$ python -q
>>> import numpy as np
>>> np.set_printoptions(precision=3, suppress=True, linewidth=160, legacy="1.25")
>>> def tidy(a):
...     return np.round(a, 3) + 0
... 
>>> mat = np.load("block4.npy")
>>> tidy(mat)
array([[-0.543,  0.144,  0.359, -0.028,  0.373,  0.197,  0.404,  0.029, -0.228, -0.164, -0.106,  0.35 ],
       [ 0.42 , -0.075, -0.098, -0.404, -0.083,  0.557,  0.17 , -0.245,  0.043, -0.287,  0.238,  0.315],
       [-0.37 ,  0.115, -0.547,  0.326, -0.312, -0.003, -0.169,  0.029, -0.021, -0.466,  0.116,  0.294],
       [-0.074,  0.353, -0.066, -0.059,  0.177,  0.331, -0.04 ,  0.04 ,  0.448, -0.354, -0.36 , -0.511],
       [-0.148, -0.028,  0.221,  0.072, -0.524, -0.036,  0.141, -0.606,  0.246,  0.127, -0.411,  0.121],
       [-0.025,  0.485, -0.183, -0.416, -0.287, -0.06 ,  0.07 , -0.053, -0.621,  0.073, -0.139, -0.233],
       [ 0.074, -0.231, -0.076,  0.025,  0.188,  0.299, -0.561, -0.005, -0.302,  0.08 , -0.587,  0.232],
       [ 0.025, -0.118,  0.457,  0.225, -0.029,  0.019, -0.29 , -0.338, -0.353, -0.461,  0.262, -0.347],
       [-0.099,  0.441,  0.382,  0.027, -0.287,  0.335, -0.421,  0.251,  0.155,  0.29 ,  0.274,  0.178],
       [ 0.074, -0.139,  0.318, -0.4  , -0.274, -0.371, -0.094,  0.438,  0.11 , -0.45 , -0.232,  0.178],
       [ 0.518,  0.555,  0.078,  0.316,  0.236, -0.307,  0.016, -0.14 ,  0.002, -0.143, -0.135,  0.329],
       [-0.272,  0.103, -0.09 , -0.486,  0.345, -0.321, -0.41 , -0.423,  0.216,  0.02 ,  0.199,  0.124]])
>>> tidy(np.trace(mat))
-3.014
>>> np.allclose(mat, mat.T)
False
>>> np.allclose(mat @ mat.T, mat.T @ mat)
True
>>> F = np.loadtxt("dump.csv", delimiter=",")
>>> F
array([[-1.868, -1.174,  1.908,  0.235, -0.255,  0.528, -0.535, -0.399],
       [-1.174, -2.715,  0.293, -0.381,  1.087,  0.813, -0.312,  0.889],
       [ 1.908,  0.293, -0.166,  0.306, -1.684, -0.107,  0.414, -0.294],
       [ 0.235, -0.381,  0.306, -1.788, -0.502, -0.737, -0.55 , -0.512],
       [-0.255,  1.087, -1.684, -0.502, -0.763,  0.762,  0.626,  0.535],
       [ 0.528,  0.813, -0.107, -0.737,  0.762, -1.087,  0.351,  1.187],
       [-0.535, -0.312,  0.414, -0.55 ,  0.626,  0.351, -2.311,  1.299],
       [-0.399,  0.889, -0.294, -0.512,  0.535,  1.187,  1.299, -0.302]])
>>> blk = np.stack([F, -1 * F, F[::-1]])
>>> (blk @ F.T).shape
(3, 8, 8)
>>> blk.sum(axis=0)
array([[-0.399,  0.889, -0.294, -0.512,  0.535,  1.187,  1.299, -0.302],
       [-0.535, -0.312,  0.414, -0.55 ,  0.626,  0.351, -2.311,  1.299],
       [ 0.528,  0.813, -0.107, -0.737,  0.762, -1.087,  0.351,  1.187],
       [-0.255,  1.087, -1.684, -0.502, -0.763,  0.762,  0.626,  0.535],
       [ 0.235, -0.381,  0.306, -1.788, -0.502, -0.737, -0.55 , -0.512],
       [ 1.908,  0.293, -0.166,  0.306, -1.684, -0.107,  0.414, -0.294],
       [-1.174, -2.715,  0.293, -0.381,  1.087,  0.813, -0.312,  0.889],
       [-1.868, -1.174,  1.908,  0.235, -0.255,  0.528, -0.535, -0.399]])
>>> tidy(np.einsum("bij,cij->bc", blk, blk))
array([[ 57.003, -57.003,   4.725],
       [-57.003,  57.003,  -4.725],
       [  4.725,  -4.725,  57.003]])
>>> rng = np.random.default_rng(42)
>>> Y = F + rng.integers(-2, 3, (8, 6)) @ rng.integers(-2, 3, (6, 8))
>>> tidy(Y)
array([[-1.868, -2.174,  2.908,  8.235,  5.745, -0.472,  3.465,  1.601],
       [-1.174,  2.285, -4.707,  9.619, 13.087,  1.813,  1.688,  4.889],
       [ 0.908, -7.707,  4.834, -5.694, -7.684,  1.893, -3.586,  0.706],
       [ 0.235,  7.619,  5.306, -5.788,  0.498, -3.737,  7.45 , -5.512],
       [ 0.745, -3.913,  2.316, -1.502, -1.763, -0.238, -0.374,  2.535],
       [ 2.528,  0.813, -9.107,  0.263,  0.762,  1.913, -8.649,  3.187],
       [-1.535, -1.312,  7.414, -3.55 ,  3.626, -1.649,  0.689,  5.299],
       [ 2.601,  5.889, -2.294,  2.488,  3.535, -3.813,  4.299, -0.302]])
>>> np.abs(Y - F).sum(axis=1)
array([23., 39., 33., 34., 16., 26., 24., 24.])
>>> x0 = np.array([3, 2, -2, 2, 0, -1, 1, -1])
>>> a = np.maximum(F @ x0, 0)
>>> tidy(np.maximum(F @ (3 * x0), 0))
array([ 0.   ,  0.   , 24.207,  0.   ,  9.306,  6.603,  0.   ,  1.677])
>>> np.flatnonzero(a > 1e-9)
array([2, 4, 5, 7])
>>> tidy(np.maximum(F @ x0, 0) - np.maximum(-F @ x0, 0))
array([-11.962, -12.314,   8.069,  -3.546,   3.102,   2.201,  -8.118,   0.559])
>>> vals, V = np.linalg.eigh(F)
>>> x0 = np.array([-2, -1, 1, 0, -3, 1, -3, 1])
>>> x0 @ F @ x0
-58.294
>>> x0 = np.array([4, 0, 3, -3, -1, 3, 5, 5])
>>> rhs = F @ x0
>>> tidy(rhs)
array([-5.284,  1.563,  8.179,  0.203,  4.288,  7.669, -3.881,  7.069])
>>> tidy(np.linalg.solve(F, rhs))
array([ 4.,  0.,  3., -3., -1.,  3.,  5.,  5.])
>>> tidy(np.linalg.solve(F, rhs + F[:, 3]))
array([ 4.,  0.,  3., -2., -1.,  3.,  5.,  5.])
>>> arr = np.load("m.npy")
>>> tidy(arr)
array([[ 1.   ,  0.   ,  0.   ,  0.   ],
       [ 0.   ,  1.   ,  0.   ,  0.   ],
       [ 0.   ,  0.   ,  0.309,  0.951],
       [ 0.   ,  0.   , -0.951,  0.309]])
>>> hat = np.triu(np.array([[-2, 0, -1, -2], [-3, 1, 2, 3], [3, 2, -3, 2], [-2, -1, -3, 0]]), 1) + np.eye(4)
>>> Y = hat @ arr @ np.linalg.inv(hat)
>>> np.linalg.matrix_rank(Y)
4
>>> tidy(np.linalg.det(Y))
1.0
>>> tidy(Y)
array([[ 1.   ,  0.   ,  2.593, -4.755],
       [ 0.   ,  1.   , -4.235,  8.299],
       [ 0.   ,  0.   , -1.593,  4.755],
       [ 0.   ,  0.   , -0.951,  2.211]])
>>> tidy(hat @ arr - arr @ hat)
array([[ 0.   ,  0.   ,  2.593,  0.431],
       [ 0.   ,  0.   , -4.235, -0.171],
       [ 0.   ,  0.   , -1.902,  0.   ],
       [ 0.   ,  0.   ,  0.   ,  1.902]])
>>> tidy(np.poly(Y))
array([ 1.   , -2.618,  3.236, -2.618,  1.   ])
>>> Y = np.array([[9, -3, -5], [2, 8, -3], [-3, 2, 1], [5, -5, -6]])
>>> np.linalg.matrix_rank(np.vstack([arr, Y.T]))
4
>>> np.linalg.matrix_rank(arr @ Y)
3
>>> tidy(np.einsum("ik,kj->ij", arr, Y))
array([[ 9.   , -3.   , -5.   ],
       [ 2.   ,  8.   , -3.   ],
       [ 3.828, -4.137, -5.397],
       [ 4.398, -3.447, -2.805]])
>>> q, V = np.linalg.qr(arr[:, :1])[0], np.linalg.qr(arr[:, 1:])[0]
>>> sv = np.linalg.svd(q.T @ V, compute_uv=False)
>>> sv
array([0.])
>>> tidy(np.linalg.norm(q @ q.T - V @ V.T, 2))
1.0
>>> (sv > 0.9).sum()
0
>>> np.degrees(np.arccos(sv.clip(0, 1)))
array([90.])
>>> Y = arr / np.linalg.norm(arr, axis=1, keepdims=True)
>>> cov = Y @ Y.T
>>> tidy(cov[3])
array([0., 0., 0., 1.])
>>> tidy(cov)
array([[1., 0., 0., 0.],
       [0., 1., 0., 0.],
       [0., 0., 1., 0.],
       [0., 0., 0., 1.]])
>>> (arr != 0).astype(int)
array([[1, 0, 0, 0],
       [0, 1, 0, 0],
       [0, 0, 1, 1],
       [0, 0, 1, 1]])
>>> (np.linalg.matrix_power((arr != 0) + (arr.T != 0) + np.eye(4), 4) > 0).astype(int)
array([[1, 0, 0, 0],
       [0, 1, 0, 0],
       [0, 0, 1, 1],
       [0, 0, 1, 1]])
>>> tidy(np.sort(np.linalg.eigvals(arr).real))
array([0.309, 0.309, 1.   , 1.   ])
>>> tidy(np.linalg.det(arr))
1.0
>>> Z = 3 * np.array([[1.5, 0.2, -0.5, 0.2, -0.3, 0.5, -0.4, 0.2, 0.3],
...     [0.3, 3.0, 1.7, 0.3, -0.3, -1.7, -1.6, 2.0, -0.1]])
>>> lab = rng.integers(0, 2, 42)
>>> M = Z[lab] + rng.normal(size=(42, 9))
>>> tidy(M)
array([[ 4.038,  1.458, -1.691, -0.676, -2.033,  0.581, -0.703,  0.742,  1.59 ],
       [ 0.473,  9.159,  5.726,  0.591, -0.443, -5.762, -5.163,  5.618, -1.496],
       [ 1.387,  8.531,  5.112,  1.381, -0.453, -4.435, -4.898,  5.577, -0.38 ],
       [ 2.813, -0.847, -2.823, -0.397, -0.5  ,  0.595, -1.578,  1.899,  0.544],
       [ 1.638,  8.066,  4.895, -0.05 , -1.239, -4.26 , -6.527,  6.434, -0.062],
       [ 3.906, -0.846, -1.428,  0.071, -0.667,  1.522,  0.402,  0.361, -0.123],
       [ 1.079,  9.22 ,  6.459,  1.735, -0.543, -3.637, -5.989,  5.36 , -1.227],
       [ 4.11 , -0.777, -0.865,  0.378, -2.371,  0.484, -0.886,  1.438,  2.897],
       [ 3.814,  9.414,  4.11 , -1.232, -0.632, -5.913, -5.215,  5.388, -0.441],
       [ 1.966,  9.157,  4.941, -0.136, -2.575, -5.586, -4.854,  7.768, -0.17 ],
       [ 1.883,  8.501,  3.915, -0.065, -1.625, -2.972, -5.621,  6.838, -1.203],
       [ 1.832,  9.385,  4.943,  0.859, -1.555, -4.654, -5.255,  4.774, -1.578],
       [ 4.673,  2.179, -1.34 ,  0.481, -0.614,  2.806, -0.981,  0.189,  2.006],
       [ 1.329, 10.536,  5.283, -0.324, -2.268, -3.449, -3.076,  5.82 , -0.683],
       [ 5.961, -0.507, -2.395,  1.243, -1.295,  1.495, -1.363,  0.938,  2.307],
       [ 0.991,  9.644,  3.05 ,  0.851, -1.743, -6.319, -5.678,  5.666,  0.616],
       [-0.426,  9.031,  4.616,  0.572,  0.103, -4.562, -3.463,  5.845, -0.996],
       [ 4.276,  0.842, -1.323, -0.484, -0.81 ,  1.728,  1.317,  2.477,  0.047],
       [ 0.613,  7.537,  4.509,  1.216,  0.306, -5.829, -5.454,  3.853, -0.463],
       [-0.162,  8.471,  4.223,  0.806, -2.658, -6.567, -2.671,  4.713, -1.397],
       [ 6.337,  3.505, -2.672,  0.232, -0.558,  3.229, -2.187,  0.355,  1.677],
       [ 4.935,  0.224, -1.634, -0.775, -1.138,  1.234, -0.968,  0.045,  1.372],
       [ 5.513,  0.755, -1.148,  0.653, -0.9  ,  0.778, -0.884,  0.503,  2.993],
       [ 6.073,  0.986, -2.263, -0.512,  0.291,  1.763, -0.72 , -1.145,  1.827],
       [ 4.954, -0.51 , -1.972,  0.864, -0.848,  1.208, -1.303,  0.348,  1.053],
       [ 2.371,  6.433,  4.863,  1.077, -0.604, -5.472, -6.557,  6.328,  1.427],
       [-0.634,  9.864,  4.771,  0.839, -1.953, -5.434, -3.5  ,  6.583,  1.432],
       [ 5.677,  1.039,  0.244,  1.039, -0.072,  1.203, -1.133, -0.097,  1.89 ],
       [-0.278,  9.782,  4.909,  2.071, -0.149, -3.279, -4.069,  4.428, -0.367],
       [-0.272,  8.482,  6.611,  1.538, -1.599, -6.114, -4.767,  4.783, -0.971],
       [ 4.812,  1.755, -0.891, -1.691, -0.596,  1.572, -0.786,  2.216, -1.163],
       [ 0.309,  9.591,  3.518,  2.376, -0.532, -4.253, -5.371,  6.814,  0.768],
       [ 1.133,  9.234,  5.37 ,  0.037, -1.048, -5.253, -4.417,  7.   , -1.359],
       [ 0.775, 10.481,  4.356,  0.078, -0.698, -4.256, -4.789,  7.329,  0.557],
       [ 1.742,  9.554,  7.428,  0.695, -2.904, -3.496, -5.258,  6.108,  1.01 ],
       [-0.702,  7.748,  3.499,  0.106, -0.46 , -4.576, -4.524,  4.587, -2.61 ],
       [ 4.554,  0.128, -1.041,  1.302, -0.762,  2.26 , -0.971,  1.13 ,  0.195],
       [ 0.72 ,  9.197,  5.921,  0.506, -0.379, -5.366, -4.918,  6.83 , -2.293],
       [-0.396,  7.518,  2.766,  0.222, -0.151, -5.385, -4.602,  7.089,  1.028],
       [ 4.431,  1.954, -1.408, -0.237, -1.494,  0.019, -2.088,  0.242,  1.704],
       [ 2.621,  7.618,  5.493, -0.141, -0.425, -5.231, -6.631,  6.928, -0.905],
       [ 3.966, -0.47 , -2.154,  1.028, -1.089,  1.829, -0.838,  1.921,  0.557]])
>>> D = np.linalg.norm(M[:, None] - M[None], axis=-1)
>>> np.flatnonzero(D[36] < D.mean() / 2)
array([ 0,  3,  5,  7, 12, 14, 17, 21, 22, 23, 24, 27, 30, 36, 39, 41])
>>> D.shape
(42, 42)
>>> tidy(D[:5, :5])
array([[ 0.   , 14.986, 13.419,  3.704, 13.65 ],
       [14.986,  0.   ,  2.304, 15.839,  3.335],
       [13.419,  2.304,  0.   , 14.38 ,  2.551],
       [ 3.704, 15.839, 14.38 ,  0.   , 14.493],
       [13.65 ,  3.335,  2.551, 14.493,  0.   ]])
>>> D.mean(axis=1).argmax()
23
>>> (D + 1e9 * np.eye(42)).round(6).argmin(axis=1)
array([39, 37, 11, 41, 40, 36,  2, 22, 40, 32,  4,  2, 22, 32, 24, 31,  1,  5,  2, 29, 12, 24, 27, 21, 14,  4, 33, 22, 16,  1, 17, 33, 37, 31,  6, 16, 41, 32,
       31,  0,  4, 36])
>>> np.linalg.matrix_rank(D ** 2)
11
>>> K = 0.5 ** np.abs(np.subtract.outer(np.arange(7), np.arange(7)))
>>> tidy(K)
array([[1.   , 0.5  , 0.25 , 0.125, 0.062, 0.031, 0.016],
       [0.5  , 1.   , 0.5  , 0.25 , 0.125, 0.062, 0.031],
       [0.25 , 0.5  , 1.   , 0.5  , 0.25 , 0.125, 0.062],
       [0.125, 0.25 , 0.5  , 1.   , 0.5  , 0.25 , 0.125],
       [0.062, 0.125, 0.25 , 0.5  , 1.   , 0.5  , 0.25 ],
       [0.031, 0.062, 0.125, 0.25 , 0.5  , 1.   , 0.5  ],
       [0.016, 0.031, 0.062, 0.125, 0.25 , 0.5  , 1.   ]])
>>> # symmetric, so the eigenvalues are real
>>> vals, V = np.linalg.eigh(K)
>>> x0 = np.array([3, -1, 2, -3, -2, -1, -1])
>>> np.abs(K).sum(axis=1).max(), tidy(np.abs(vals).max())
(2.75, 2.494)
